>>> import numpy as np
>>> from numpy import linalg as LA
>>> np.set_printoptions(suppress=True, linewidth=120)
>>> def tidy(a):
...     return np.round(a, 2) + 0
... 
>>> data = np.load("data.npy")
>>> data
array([[ 6,  6,  8,  1],
       [-6, -1,  0, -9],
       [-6, -1,  0, -9]])
>>> x0 = np.array([3, -3, -3, -4])
>>> h = np.maximum(data @ x0, 0)
>>> np.maximum(data @ x0, 0) - np.maximum(-data @ x0, 0)
array([-28,  21,  21])
>>> print(np.maximum(data @ (3 * x0), 0))
[ 0 63 63]
>>> X = np.array([[0, 1], [0, 0]])
>>> x0 = np.array([3, -1])
>>> X @ np.eye(2)[0]
array([0., 0.])
>>> LA.norm(X @ x0) <= LA.norm(X, 2) * LA.norm(x0) + 1e-9
np.True_
>>> np.einsum("ij,j->i", X, x0)
array([-1,  0])
>>> X * x0
array([[ 0, -1],
       [ 0,  0]])
>>> try:
...     LA.inv(X)
... except LA.LinAlgError as e:
...     print(e)
... 
Singular matrix
>>> np.abs(np.diag(LA.qr(X)[1])) > 1e-9
array([False, False])
>>> r = LA.matrix_rank(X)
>>> r
np.int64(1)
>>> N = LA.svd(X)[2][r:].T
>>> np.allclose(X @ N, 0)
True
>>> N.shape
(2, 1)
>>> print([int(LA.matrix_rank(X[:, :j + 1])) for j in range(2)])
[0, 1]
>>> N @ N.T
array([[1., 0.],
       [0., 0.]])
>>> N[:, 0] / N[np.abs(N[:, 0]).round(6).argmax(), 0]
array([ 1., -0.])
>>> [int(LA.matrix_rank(np.delete(X, i, axis=0))) for i in range(2)]
[0, 1]
>>> [int(LA.matrix_rank(X[:i])) for i in range(1, len(X) + 1)]
[1, 1]
